$ ipython --no-banner

In [1]: import numpy as np

In [2]: from numpy import linalg as LA

In [3]: np.set_printoptions(precision=2, suppress=True, linewidth=200)

In [4]: mat = np.loadtxt("arr.csv", delimiter=",")

In [5]: mat
Out[5]: 
array([[-1.  , -0.6 ,  1.5 ],
       [-1.  , -0.7 ,  0.7 ],
       [ 1.4 , -0.5 ,  0.2 ],
       [-1.59,  1.29,  0.3 ],
       [-0.1 ,  0.4 ,  0.7 ],
       [-1.1 ,  1.  , -0.1 ],
       [-1.6 ,  1.2 ,  0.4 ]])

In [6]: U, sv, Vh = LA.svd(mat, full_matrices=False)

In [7]: (sv > 1e-8).sum()
Out[7]: np.int64(3)

In [8]: np.allclose(U * sv @ Vh, mat)
Out[8]: True

In [9]: sv
Out[9]: array([3.68, 2.16, 0.98])

In [10]: sv / sv[0]
Out[10]: array([1.  , 0.59, 0.27])

In [11]: U.shape, sv.shape, Vh.shape
Out[11]: ((7, 3), (3,), (3, 3))

In [12]: np.round(U.T @ mat @ Vh.T, 2) + 0
Out[12]: 
array([[3.68, 0.  , 0.  ],
       [0.  , 2.16, 0.  ],
       [0.  , 0.  , 0.98]])

In [13]: np.round(Vh @ Vh.T, 2) + 0
Out[13]: 
array([[1., 0., 0.],
       [0., 1., 0.],
       [0., 0., 1.]])

In [14]: np.round(U.T @ U, 2) + 0
Out[14]: 
array([[1., 0., 0.],
       [0., 1., 0.],
       [0., 0., 1.]])

In [15]: M2 = np.c_[mat[:, :2] @ np.array([[5, 1], [2, 3]]), np.array([5, -2, -1, 4, 5, -2, 2])]

In [16]: M2
Out[16]: 
array([[-6.2 , -2.8 ,  5.  ],
       [-6.4 , -3.1 , -2.  ],
       [ 6.  , -0.1 , -1.  ],
       [-5.37,  2.28,  4.  ],
       [ 0.3 ,  1.1 ,  5.  ],
       [-3.5 ,  1.9 , -2.  ],
       [-5.6 ,  2.  ,  2.  ]])

In [17]: LA.matrix_rank(np.c_[mat, M2])
Out[17]: np.int64(4)

In [18]: LA.norm(LA.qr(mat)[0].T @ M2, axis=0) ** 2 / ((M2 ** 2).sum(axis=0) + 1e-12)
Out[18]: array([1.  , 1.  , 0.73])

In [19]: vec = np.array([0, 3, 3])

In [20]: y = mat @ vec

In [21]: np.round(LA.lstsq(mat, y)[0], 2) + 0
Out[21]: array([0., 3., 3.])

In [22]: rng = np.random.default_rng(67)

In [23]: y = y + 0.02 * rng.normal(size=7)

In [24]: y.round(2) + 0
Out[24]: array([ 2.69,  0.  , -0.9 ,  4.76,  3.33,  2.72,  4.81])

In [25]: beta, *_ = LA.lstsq(mat, y)

In [26]: round(LA.norm(y - mat @ beta), 2)
Out[26]: np.float64(0.03)

In [27]: beta
Out[27]: array([0.01, 3.01, 3.01])

In [28]: F = np.load("test18.npy")

In [29]: F
Out[29]: 
array([[-0.87, -1.47, -1.78,  0.96],
       [ 0.62,  1.03,  1.23, -0.65],
       [-2.29, -1.18, -3.28,  1.92],
       [ 0.8 , -0.75,  0.57, -0.36],
       [ 1.16,  0.29,  1.38, -0.9 ],
       [-0.02,  0.7 ,  0.32, -0.11],
       [ 1.13, -0.07,  1.23, -0.8 ],
       [-0.3 ,  0.72, -0.21,  0.02],
       [ 0.31,  0.63,  0.72, -0.31],
       [-1.32, -0.07, -1.27,  0.98],
       [-1.05, -0.04, -1.28,  0.78],
       [-2.24, -1.43, -3.14,  1.95],
       [ 0.5 ,  1.05,  1.01, -0.64],
       [ 0.83,  0.82,  1.35, -0.83],
       [-0.3 , -1.01, -1.03,  0.49],
       [-1.52, -1.28, -2.22,  1.4 ],
       [ 0.66, -0.22,  0.89, -0.36],
       [-0.2 , -0.6 , -0.59,  0.3 ],
       [ 2.13,  0.95,  2.95, -1.72],
       [ 1.21,  0.65,  1.69, -1.03],
       [ 1.66,  1.68,  2.75, -1.57],
       [-1.33, -0.35, -1.77,  1.06],
       [-2.62, -1.73, -3.61,  2.32]])

In [30]: M2 = np.c_[F[:, :2] @ np.array([[3, 3], [0, 3]]), np.array([6, 8, 0, 9, 1, 1, 3, 3, 4, 2, 1, 2, 7, 6, 5, 8, 5, 1, 7, 4, 5, 3, 8])]

In [31]: M2
Out[31]: 
array([[ -2.61,  -7.02,   6.  ],
       [  1.86,   4.95,   8.  ],
       [ -6.87, -10.41,   0.  ],
       [  2.4 ,   0.15,   9.  ],
       [  3.48,   4.35,   1.  ],
       [ -0.06,   2.04,   1.  ],
       [  3.39,   3.18,   3.  ],
       [ -0.9 ,   1.26,   3.  ],
       [  0.93,   2.82,   4.  ],
       [ -3.96,  -4.17,   2.  ],
       [ -3.15,  -3.27,   1.  ],
       [ -6.72, -11.01,   2.  ],
       [  1.5 ,   4.65,   7.  ],
       [  2.49,   4.95,   6.  ],
       [ -0.9 ,  -3.93,   5.  ],
       [ -4.56,  -8.4 ,   8.  ],
       [  1.98,   1.32,   5.  ],
       [ -0.6 ,  -2.4 ,   1.  ],
       [  6.39,   9.24,   7.  ],
       [  3.63,   5.58,   4.  ],
       [  4.98,  10.02,   5.  ],
       [ -3.99,  -5.04,   3.  ],
       [ -7.86, -13.05,   8.  ]])

In [32]: LA.matrix_rank(M2)
Out[32]: np.int64(3)

In [33]: LA.norm(LA.qr(F)[0].T @ M2, axis=0) ** 2 / ((M2 ** 2).sum(axis=0) + 1e-12)
Out[33]: array([1. , 1. , 0.2])

In [34]: np.round(LA.norm(M2 - F @ LA.lstsq(F, M2)[0], axis=0), 2) + 0
Out[34]: array([ 0.  ,  0.  , 21.77])

In [35]: cent = F[[8, 14]].astype(float)

In [36]: for _ in range(3):
    ...:     labels = LA.norm(F[:, None] - cent, axis=-1).argmin(axis=1)
    ...:     cent = np.array([F[labels == j].mean(axis=0) for j in range(2)])
    ...: 

In [37]: labels
Out[37]: array([1, 0, 1, 0, 0, 0, 0, 0, 0, 1, 1, 1, 0, 0, 1, 1, 0, 1, 0, 0, 0, 1, 1])

In [38]: np.bincount(labels)
Out[38]: array([13, 10])

In [39]: W0 = np.load("data.npy")

In [40]: W0
Out[40]: 
array([[1.02, 2.  , 3.  , 3.  , 2.  , 0.  , 1.  , 1.  ],
       [2.  , 2.02, 1.  , 1.  , 2.  , 1.  , 3.  , 1.  ],
       [1.  , 0.  , 3.02, 0.  , 2.  , 0.  , 3.  , 0.  ],
       [3.  , 3.  , 1.  , 2.02, 3.  , 2.  , 0.  , 1.  ],
       [0.  , 2.  , 0.  , 0.  , 0.02, 3.  , 2.  , 0.  ],
       [2.  , 0.  , 0.  , 3.  , 1.  , 2.02, 2.  , 3.  ],
       [1.  , 0.  , 2.  , 2.  , 3.  , 0.  , 2.02, 1.  ],
       [1.  , 2.  , 3.  , 3.  , 2.  , 0.  , 1.  , 1.02]])

In [41]: np.argsort(-LA.norm(W0, axis=0).round(6), kind="stable")[:3]
Out[41]: array([3, 4, 2])

In [42]: np.abs(LA.svd(W0)[2][-1])
Out[42]: array([0.33, 0.18, 0.14, 0.47, 0.19, 0.02, 0.16, 0.75])

In [43]: np.round(LA.norm(W0, 2) / LA.norm(W0), 2)
Out[43]: np.float64(0.84)

In [44]: W0.reshape(2, -1)
Out[44]: 
array([[1.02, 2.  , 3.  , 3.  , 2.  , 0.  , 1.  , 1.  , 2.  , 2.02, 1.  , 1.  , 2.  , 1.  , 3.  , 1.  , 1.  , 0.  , 3.02, 0.  , 2.  , 0.  , 3.  , 0.  , 3.  , 3.  , 1.  , 2.02, 3.  , 2.  , 0.  ,
        1.  ],
       [0.  , 2.  , 0.  , 0.  , 0.02, 3.  , 2.  , 0.  , 2.  , 0.  , 0.  , 3.  , 1.  , 2.02, 2.  , 3.  , 1.  , 0.  , 2.  , 2.  , 3.  , 0.  , 2.02, 1.  , 1.  , 2.  , 3.  , 3.  , 2.  , 0.  , 1.  ,
        1.02]])

In [45]: T = W0.reshape(8, 2, -1)

In [46]: T.sum(axis=1)
Out[46]: 
array([[3.02, 2.  , 4.  , 4.  ],
       [4.  , 3.02, 4.  , 2.  ],
       [3.  , 0.  , 6.02, 0.  ],
       [6.  , 5.  , 1.  , 3.02],
       [0.02, 5.  , 2.  , 0.  ],
       [3.  , 2.02, 2.  , 6.  ],
       [4.  , 0.  , 4.02, 3.  ],
       [3.  , 2.  , 4.  , 4.02]])

In [47]: np.einsum("ihd,jhd->hij", T, T).shape
Out[47]: (2, 8, 8)

In [48]: T.transpose(1, 0, 2)
Out[48]: 
array([[[1.02, 2.  , 3.  , 3.  ],
        [2.  , 2.02, 1.  , 1.  ],
        [1.  , 0.  , 3.02, 0.  ],
        [3.  , 3.  , 1.  , 2.02],
        [0.  , 2.  , 0.  , 0.  ],
        [2.  , 0.  , 0.  , 3.  ],
        [1.  , 0.  , 2.  , 2.  ],
        [1.  , 2.  , 3.  , 3.  ]],

       [[2.  , 0.  , 1.  , 1.  ],
        [2.  , 1.  , 3.  , 1.  ],
        [2.  , 0.  , 3.  , 0.  ],
        [3.  , 2.  , 0.  , 1.  ],
        [0.02, 3.  , 2.  , 0.  ],
        [1.  , 2.02, 2.  , 3.  ],
        [3.  , 0.  , 2.02, 1.  ],
        [2.  , 0.  , 1.  , 1.02]]])

In [49]: T.shape
Out[49]: (8, 2, 4)

In [50]: U, sv, Vh = LA.svd(W0, full_matrices=False)

In [51]: U.shape, sv.shape, Vh.shape
Out[51]: ((8, 8), (8,), (8, 8))

In [52]: np.abs(U[:, 0]).round(6).argmax()
Out[52]: np.int64(3)

In [53]: sv
Out[53]: array([12.34,  4.89,  4.11,  3.63,  2.43,  1.23,  0.94,  0.02])

In [54]: (sv > 1e-8).sum()
Out[54]: np.int64(8)

In [55]: np.cumsum(sv ** 2) / np.sum(sv ** 2)
Out[55]: array([0.71, 0.82, 0.9 , 0.96, 0.99, 1.  , 1.  , 1.  ])

In [56]: np.allclose(U * sv @ Vh, W0)
Out[56]: True

In [57]: data = np.load("mat.npy")

In [58]: data
Out[58]: 
array([[ -3,  -3,  -3,  -3],
       [ -3,  -6,  -6,  -6],
       [ -3,  -6,  -9,  -9],
       [ -3,  -6,  -9, -12]])

In [59]: w, V = LA.eigh(data)

In [60]: vec = np.array([9, 3, 7, -4])

In [61]: V * np.maximum(w, 0) @ V.T
Out[61]: 
array([[0., 0., 0., 0.],
       [0., 0., 0., 0.],
       [0., 0., 0., 0.],
       [0., 0., 0., 0.]])

In [62]: vec @ data @ vec
Out[62]: np.int64(-858)

In [63]: LA.eigvalsh(data[1:, 1:])
Out[63]: array([-23.68,  -2.36,  -0.97])

In [64]: D = LA.norm(F[:, None] - F[None], axis=-1)

In [65]: D[:5, :5]
Out[65]: 
array([[0.  , 4.49, 2.3 , 3.25, 4.55],
       [4.49, 0.  , 6.35, 1.93, 0.96],
       [2.3 , 6.35, 0.  , 5.45, 6.61],
       [3.25, 1.93, 5.45, 0.  , 1.47],
       [4.55, 0.96, 6.61, 1.47, 0.  ]])

In [66]: D.mean(axis=1).argmax()
Out[66]: np.int64(22)

In [67]: np.unravel_index(D.round(6).argmax(), D.shape)
Out[67]: (np.int64(18), np.int64(22))

In [68]: D.shape
Out[68]: (23, 23)
